$ python -q
>>> import numpy as np
>>> import numpy.linalg as la
>>> np.set_printoptions(precision=3, suppress=True, linewidth=120)
>>> rd = lambda a: np.round(a, 3) + 0
>>> M = np.load("test5.npy")
>>> M
array([[ -0.03 ,  26.017,  14.992],
       [  3.006,  -9.002,  -2.023],
       [  5.981, -18.043,  -3.991],
       [ 18.001,  -1.992,  17.99 ],
       [ 21.005, -11.015,  16.019]])
>>> Uu, s, Vh = la.svd(M)
>>> rd(s)
array([38.885, 36.494,  0.042])
>>> B = Uu[:, :2] @ np.diag(s[:2]) @ Vh[:2]
>>> la.matrix_rank(M, rtol=0.05)
np.int64(2)
>>> rd(np.abs(M - B).max())
np.float64(0.02)
>>> rd(la.norm(M - B, 2)), rd(s[2])
(np.float64(0.042), np.float64(0.042))
>>> rd(la.norm(M - B) / la.norm(M))
np.float64(0.001)
>>> round(np.log10(la.cond(M)))
3
>>> [round(float(x), 3) for x in la.svd(M, compute_uv=False)[:3]]
[38.885, 36.494, 0.042]
>>> np.argsort(-la.norm(M, axis=0).round(6), kind="stable")[:3]
array([1, 2, 0])
>>> B = np.c_[M[:, :1] @ np.array([[1]]), np.array([8, 1, -3, 8, -9])]
>>> B
array([[-0.03 ,  8.   ],
       [ 3.006,  1.   ],
       [ 5.981, -3.   ],
       [18.001,  8.   ],
       [21.005, -9.   ]])
>>> rd(la.norm(B - M @ la.lstsq(M, B)[0], axis=0))
array([ 0.   , 10.257])
>>> rd(la.lstsq(M, B[:, 0])[0])
array([1., 0., 0.])
>>> la.matrix_rank(B)
np.int64(2)
>>> B = np.array([[0, 0], [2, 1], [2, 2]])
>>> rd(M @ B)
array([[ 82.018,  56.001],
       [-22.05 , -13.048],
       [-44.068, -26.025],
       [ 31.996,  33.988],
       [ 10.008,  21.023]])
>>> la.matrix_rank(np.vstack([M, B.T]))
np.int64(3)
>>> rd(np.einsum("ij->j", M))
array([ 47.963, -14.035,  42.987])
>>> la.matrix_rank(M @ B)
np.int64(2)
>>> B = M / la.norm(M, axis=1, keepdims=True)
>>> C2 = B @ B.T
>>> np.argwhere(np.triu(np.abs(C2) > 0.95, 1))
array([[1, 2]])
>>> rd(C2)
array([[ 1.   , -0.908, -0.908,  0.284, -0.055],
       [-0.908,  1.   ,  1.   ,  0.144,  0.468],
       [-0.908,  1.   ,  1.   ,  0.145,  0.469],
       [ 0.284,  0.144,  0.145,  1.   ,  0.942],
       [-0.055,  0.468,  0.469,  0.942,  1.   ]])
>>> mat = -3 * np.eye(7) + np.eye(7, k=1)
>>> mat
array([[-3.,  1.,  0.,  0.,  0.,  0.,  0.],
       [ 0., -3.,  1.,  0.,  0.,  0.,  0.],
       [ 0.,  0., -3.,  1.,  0.,  0.,  0.],
       [ 0.,  0.,  0., -3.,  1.,  0.,  0.],
       [ 0.,  0.,  0.,  0., -3.,  1.,  0.],
       [ 0.,  0.,  0.,  0.,  0., -3.,  1.],
       [ 0.,  0.,  0.,  0.,  0.,  0., -3.]])
>>> r0 = np.array([6, -2, 3, 6, 4, 1, 0])
>>> B = mat + np.outer(r0, np.eye(7)[1])
>>> la.matrix_rank(la.inv(B) - la.inv(mat), tol=1e-8)
np.int64(1)
>>> la.matrix_rank(B - mat)
np.int64(1)
>>> t3 = np.stack([mat, -3 * mat, mat[::-1]])
>>> t3.shape
(3, 7, 7)
>>> rd(la.norm(t3, axis=(1, 2)))
array([ 8.307, 24.92 ,  8.307])
>>> (t3 @ mat.T).shape
(3, 7, 7)
>>> la.matrix_rank(t3.reshape(3, -1))
np.int64(2)
>>> t3.sum(axis=0)
array([[ 6., -2.,  0.,  0.,  0.,  0., -3.],
       [ 0.,  6., -2.,  0.,  0., -3.,  1.],
       [ 0.,  0.,  6., -2., -3.,  1.,  0.],
       [ 0.,  0.,  0.,  3., -1.,  0.,  0.],
       [ 0.,  0., -3.,  1.,  6., -2.,  0.],
       [ 0., -3.,  1.,  0.,  0.,  6., -2.],
       [-3.,  1.,  0.,  0.,  0.,  0.,  6.]])
>>> rng = np.random.default_rng(327853)
>>> B = mat + rng.integers(-2, 3, (7, 5)) @ rng.integers(-2, 3, (5, 7))
>>> B
array([[ 1., -1.,  4.,  1., -9.,  0., -5.],
       [ 3., -3.,  4.,  0.,  1.,  4.,  3.],
       [ 0.,  0., -7., -2.,  1., -8., -7.],
       [ 0., -1.,  2., -7., -4.,  2., -3.],
       [ 8.,  1.,  4.,  4., -8., -1., -5.],
       [ 1.,  1.,  5., -2., -2.,  6.,  5.],
       [-2., -5.,  0.,  4., -1.,  1.,  2.]])
>>> la.matrix_rank(B - mat, tol=1e-8)
np.int64(5)
>>> np.abs(B - mat).sum(axis=1)
array([25., 14., 23., 17., 29., 24., 18.])
>>> vec = np.array([1, 0, -2, 0, 3, -1, 1])
>>> target = B @ vec
>>> target
array([-39.,  -3.,  18., -21., -28., -16.,  -4.])
>>> rd(la.solve(B, B[:, 2]))
array([0., 0., 1., 0., 0., 0., 0.])
>>> rd(la.solve(B, target))
array([ 1.,  0., -2.,  0.,  3., -1.,  1.])
>>> z = rng.permutation(7)
>>> z
array([1, 0, 3, 5, 2, 4, 6])
>>> B = mat[z][:, z]
>>> np.diag(B)
array([-3., -3., -3., -3., -3., -3., -3.])
>>> A = np.load("dump.npy")
>>> A
array([[1., 5., 0., 0., 0., 0.],
       [5., 0., 5., 0., 0., 0.],
       [0., 5., 2., 5., 0., 0.],
       [0., 0., 5., 0., 5., 0.],
       [0., 0., 0., 5., 0., 5.],
       [0., 0., 0., 0., 5., 1.]])
>>> evals, evecs = la.eigh(A)
>>> vec = np.array([1, 2, 2, 1, 0, 3])
>>> rd(vec @ A @ vec / (vec @ vec)), rd(evals[0]), rd(evals[-1])
(np.float64(5.158), np.float64(-8.428), np.float64(9.736))
>>> np.abs(A).sum(axis=1).max(), rd(np.abs(evals).max())
(np.float64(12.0), np.float64(9.736))
>>> vec @ A @ vec
np.float64(98.0)
>>> C2 = A.T @ A
>>> np.diag(C2)
array([26., 50., 54., 50., 50., 26.])
>>> np.trace(C2), (A ** 2).sum()
(np.float64(256.0), np.float64(256.0))
>>> C2
array([[26.,  5., 25.,  0.,  0.,  0.],
       [ 5., 50., 10., 25.,  0.,  0.],
       [25., 10., 54., 10., 25.,  0.],
       [ 0., 25., 10., 50.,  0., 25.],
       [ 0.,  0., 25.,  0., 50.,  5.],
       [ 0.,  0.,  0., 25.,  5., 26.]])
>>> rd(la.svd(A, compute_uv=False) ** 2)
array([94.787, 71.023, 44.897, 33.488,  9.923,  1.882])
>>> (A @ A.T).shape
(6, 6)
>>> rd(la.eigvalsh(C2)[::-1])
array([94.787, 71.023, 44.897, 33.488,  9.923,  1.882])
>>> F = np.loadtxt("a.csv", delimiter=",")
>>> F
array([[ -4.148,   0.043,  -0.563,   3.153],
       [  2.821,   0.82 ,   0.889,  -0.334],
       [  1.408,   3.011,   0.743,  -0.802],
       [  0.814,  -1.771,   0.385,  -0.854],
       [-12.156,  -5.142,  -5.175,   7.823],
       [  2.544,  -0.755,   0.295,  -1.314],
       [  2.705,   0.973,   1.564,   0.585],
       [  6.432,  -2.377,   3.376,  -2.499],
       [ -5.187,   1.   ,  -1.459,   3.237],
       [  4.421,   4.579,  -1.991,  -2.854],
       [ -1.437,  -2.084,   0.189,  -0.007],
       [  2.663,  -1.068,   1.615,  -0.911],
       [  7.896,   5.531,   3.331,  -5.16 ],
       [  0.083,   1.416,  -0.459,   1.799],
       [ -2.265,  -0.541,  -1.535,   1.145],
       [  1.493,  -1.598,   2.391,  -1.2  ],
       [ -2.796,   2.462,  -1.207,   3.85 ],
       [  2.209,   3.204,   0.442,  -0.585],
       [  0.187,  -3.262,   1.463,  -0.459],
       [ -1.59 ,  -3.698,   0.468,   1.344],
       [  2.422,   0.282,   1.555,  -0.824],
       [  0.805,   5.248,  -1.386,   0.039],
       [  3.062,   6.084,  -0.7  ,  -2.209],
       [ -4.892,   0.092,  -3.406,   1.872],
       [  2.132,   2.396,   0.021,  -1.469]])
>>> W2 = F[[13, 1]].astype(float)
>>> for _ in range(6):
...     z = la.norm(F[:, None] - W2, axis=-1).argmin(axis=1)
...     W2 = np.array([F[z == j].mean(axis=0) for j in range(2)])
... 
>>> z
array([0, 1, 1, 1, 0, 1, 1, 1, 0, 1, 0, 1, 1, 1, 0, 1, 0, 1, 1, 0, 1, 1, 1, 0, 1])
>>> np.abs(W2[1] - W2[0]).argmax()
np.int64(0)
>>> rd(W2)
array([[-4.309, -0.984, -1.586,  2.802],
       [ 2.594,  1.336,  0.796, -1.121]])
>>> z = rng.permutation(4)
>>> B = F[:, z] * rng.choice([-1, 1], 4)
>>> B
array([[ 4.148, -0.563, -0.043,  3.153],
       [-2.821,  0.889, -0.82 , -0.334],
       [-1.408,  0.743, -3.011, -0.802],
       [-0.814,  0.385,  1.771, -0.854],
       [12.156, -5.175,  5.142,  7.823],
       [-2.544,  0.295,  0.755, -1.314],
       [-2.705,  1.564, -0.973,  0.585],
       [-6.432,  3.376,  2.377, -2.499],
       [ 5.187, -1.459, -1.   ,  3.237],
       [-4.421, -1.991, -4.579, -2.854],
       [ 1.437,  0.189,  2.084, -0.007],
       [-2.663,  1.615,  1.068, -0.911],
       [-7.896,  3.331, -5.531, -5.16 ],
       [-0.083, -0.459, -1.416,  1.799],
       [ 2.265, -1.535,  0.541,  1.145],
       [-1.493,  2.391,  1.598, -1.2  ],
       [ 2.796, -1.207, -2.462,  3.85 ],
       [-2.209,  0.442, -3.204, -0.585],
       [-0.187,  1.463,  3.262, -0.459],
       [ 1.59 ,  0.468,  3.698,  1.344],
       [-2.422,  1.555, -0.282, -0.824],
       [-0.805, -1.386, -5.248,  0.039],
       [-3.062, -0.7  , -6.084, -2.209],
       [ 4.892, -3.406, -0.092,  1.872],
       [-2.132,  0.021, -2.396, -1.469]])
>>> Uu, _, Vh = la.svd(F.T @ B)
>>> z
array([0, 2, 1, 3])
>>> rd(Uu @ Vh)
array([[-1.,  0.,  0.,  0.],
       [ 0.,  0., -1.,  0.],
       [ 0.,  1.,  0.,  0.],
       [ 0.,  0.,  0.,  1.]])
>>> W0 = np.load("x.npy")
>>> W0
array([[ 0, -1, -4,  2,  3],
       [ 1,  0,  2, -1,  4],
       [ 4, -2,  0, -5,  2],
       [-2,  1,  5,  0, -4],
       [-3, -4, -2,  4,  0]])
>>> rd(W0 @ la.pinv(W0) @ W0)
array([[ 0., -1., -4.,  2.,  3.],
       [ 1.,  0.,  2., -1.,  4.],
       [ 4., -2.,  0., -5.,  2.],
       [-2.,  1.,  5.,  0., -4.],
       [-3., -4., -2.,  4.,  0.]])
>>> np.abs(np.diag(la.qr(W0)[1])) > 1e-9
array([ True,  True,  True,  True, False])
>>> np.argsort(-la.norm(W0, axis=0).round(6), kind="stable")[:3]
array([2, 3, 4])
>>> la.matrix_rank(W0, rtol=0.1)
np.int64(4)
>>> la.cond(W0) > 100
np.True_
>>> [round(float(x), 3) for x in la.svd(W0, compute_uv=False)[:3]]
[9.046, 9.046, 3.763]
>>> m1 = np.loadtxt("mat.csv", delimiter=",")
>>> m1
array([[-0.922, -0.565,  0.894, -0.565, -0.31 ],
       [ 0.537,  0.235, -0.493,  0.235,  0.119],
       [ 0.   ,  0.   ,  0.   ,  0.   ,  0.   ],
       [-0.604, -0.273,  0.558, -0.273, -0.139],
       [ 0.462,  0.197, -0.422,  0.197,  0.1  ],
       [-0.197, -0.08 ,  0.178, -0.08 , -0.04 ],
       [-0.197, -0.08 ,  0.178, -0.08 , -0.04 ],
       [-0.38 , -0.159,  0.345, -0.159, -0.08 ],
       [-0.834, -0.446,  0.793, -0.446, -0.235],
       [ 0.762,  0.38 , -0.716,  0.38 ,  0.197],
       [ 0.862,  0.478, -0.824,  0.478,  0.254],
       [ 0.537,  0.235, -0.493,  0.235,  0.119],
       [-0.197, -0.08 ,  0.178, -0.08 , -0.04 ],
       [-0.762, -0.38 ,  0.716, -0.38 , -0.197],
       [ 0.935,  0.592, -0.91 ,  0.592,  0.327],
       [-0.947, -0.617,  0.925, -0.617, -0.345],
       [ 0.38 ,  0.159, -0.345,  0.159,  0.08 ],
       [-0.862, -0.478,  0.824, -0.478, -0.254],
       [-0.197, -0.08 ,  0.178, -0.08 , -0.04 ],
       [-0.537, -0.235,  0.493, -0.235, -0.119],
       [-0.996, -0.845,  0.992, -0.845, -0.551],
       [ 0.604,  0.273, -0.558,  0.273,  0.139],
       [ 0.834,  0.446, -0.793,  0.446,  0.235],
       [ 0.716,  0.345, -0.67 ,  0.345,  0.178],
       [ 0.935,  0.592, -0.91 ,  0.592,  0.327],
       [ 0.762,  0.38 , -0.716,  0.38 ,  0.197]])
>>> t = np.radians(30)
>>> r_ = np.eye(5)
>>> r_[4, 4] = r_[2, 2] = np.cos(t)
>>> r_[4, 2], r_[2, 4] = -np.sin(t), np.sin(t)
>>> rd(r_)
array([[ 1.   ,  0.   ,  0.   ,  0.   ,  0.   ],
       [ 0.   ,  1.   ,  0.   ,  0.   ,  0.   ],
       [ 0.   ,  0.   ,  0.866,  0.   ,  0.5  ],
       [ 0.   ,  0.   ,  0.   ,  1.   ,  0.   ],
       [ 0.   ,  0.   , -0.5  ,  0.   ,  0.866]])
>>> B = m1 @ r_.T
>>> np.allclose(m1 @ m1.T, B @ B.T)
True
>>> np.allclose(la.norm(m1, axis=1), la.norm(B, axis=1))
True
>>> np.allclose(m1[:-1].T @ la.lstsq(m1[:-1].T, m1[-1])[0], m1[-1])
True
>>> np.unique(m1.round(6), axis=0).shape
(20, 5)
>>> la.lstsq(m1[:-1].T, m1[-1])[2]
np.int32(4)
>>> cen = m1 - m1.mean(axis=0)
>>> evecs = la.svd(cen)[2][:4]
>>> B = cen - cen @ evecs.T @ evecs
>>> la.norm(B, axis=1).round(6).argmax()
np.int64(0)
>>> rd(B.std(axis=0))
array([0., 0., 0., 0., 0.])
>>> rd(np.cov(cen @ evecs.T, rowvar=False))
array([[1.261, 0.   , 0.   , 0.   ],
       [0.   , 0.01 , 0.   , 0.   ],
       [0.   , 0.   , 0.   , 0.   ],
       [0.   , 0.   , 0.   , 0.   ]])
>>> rd((cen @ evecs.T).std(axis=0))
array([1.101, 0.096, 0.007, 0.001])
>>> rd(np.diag(evecs.T @ evecs))
array([1. , 0.5, 1. , 0.5, 1. ])
>>> Uu, s, Vh = la.svd(m1, full_matrices=False)
>>> rd(s)
array([5.616, 0.502, 0.038, 0.004, 0.   ])
>>> rd(Uu.T @ Uu)
array([[1., 0., 0., 0., 0.],
       [0., 1., 0., 0., 0.],
       [0., 0., 1., 0., 0.],
       [0., 0., 0., 1., 0.],
       [0., 0., 0., 0., 1.]])
>>> (s > 1e-8).sum()
np.int64(4)
>>> np.abs(Uu[:, 0]).round(6).argmax()
np.int64(20)
>>> Uu.shape, s.shape, Vh.shape
((26, 5), (5,), (5, 5))
>>> rd(Uu.T @ m1 @ Vh.T)
array([[5.616, 0.   , 0.   , 0.   , 0.   ],
       [0.   , 0.502, 0.   , 0.   , 0.   ],
       [0.   , 0.   , 0.038, 0.   , 0.   ],
       [0.   , 0.   , 0.   , 0.004, 0.   ],
       [0.   , 0.   , 0.   , 0.   , 0.   ]])
>>> r0 = np.array([-3, -5, -3]) + 0.5
>>> J = np.outer(r0, r0) / (r0 @ r0)
>>> rd(J)
array([[0.191, 0.344, 0.191],
       [0.344, 0.618, 0.344],
       [0.191, 0.344, 0.191]])
>>> z = rng.permutation(3)
>>> z
array([0, 1, 2])
>>> B = J[z][:, z]
>>> np.trace(B)
np.float64(1.0)
>>> rd(B)
array([[0.191, 0.344, 0.191],
       [0.344, 0.618, 0.344],
       [0.191, 0.344, 0.191]])
>>> vec = np.array([0, -1, -2])
>>> h1 = np.maximum(J @ vec, 0)
>>> J * (h1 > 1e-9)[:, None]
array([[0., 0., 0.],
       [0., 0., 0.],
       [0., 0., 0.]])
>>> np.maximum(J @ (3 * vec), 0)
array([0., 0., 0.])
>>> h1
array([0., 0., 0.])
>>> J.T @ h1
array([0., 0., 0.])
>>> rd(np.maximum(J @ vec, 0) - np.maximum(-J @ vec, 0))
array([-0.725, -1.305, -0.725])
>>> [round(float(x), 3) for x in la.svd(J, compute_uv=False)[:3]]
[1.0, 0.0, 0.0]
>>> la.cond(J) > 100
np.True_
>>> feats = np.load("layer6.npy")
>>> rd(feats)
array([[-0.167, -0.211,  0.167, -0.726, -0.61 ],
       [ 0.751, -0.509, -0.219,  0.184, -0.309],
       [ 0.501,  0.404, -0.265, -0.611,  0.377],
       [ 0.376,  0.546,  0.645,  0.183, -0.333],
       [ 0.125, -0.485,  0.662, -0.179,  0.528]])
>>> rd(feats[:, 2] @ feats[:, 0])
np.float64(0.0)
>>> rd(la.pinv(feats))
array([[-0.167,  0.751,  0.501,  0.376,  0.125],
       [-0.211, -0.509,  0.404,  0.546, -0.485],
       [ 0.167, -0.219, -0.265,  0.645,  0.662],
       [-0.726,  0.184, -0.611,  0.183, -0.179],
       [-0.61 , -0.309,  0.377, -0.333,  0.528]])
>>> rd(feats.T @ feats)
array([[1., 0., 0., 0., 0.],
       [0., 1., 0., 0., 0.],
       [0., 0., 1., 0., 0.],
       [0., 0., 0., 1., 0.],
       [0., 0., 0., 0., 1.]])
>>> rd(la.svd(feats, compute_uv=False))
array([1., 1., 1., 1., 1.])
>>> rd(feats @ feats.T)
array([[1., 0., 0., 0., 0.],
       [0., 1., 0., 0., 0.],
       [0., 0., 1., 0., 0.],
       [0., 0., 0., 1., 0.],
       [0., 0., 0., 0., 1.]])
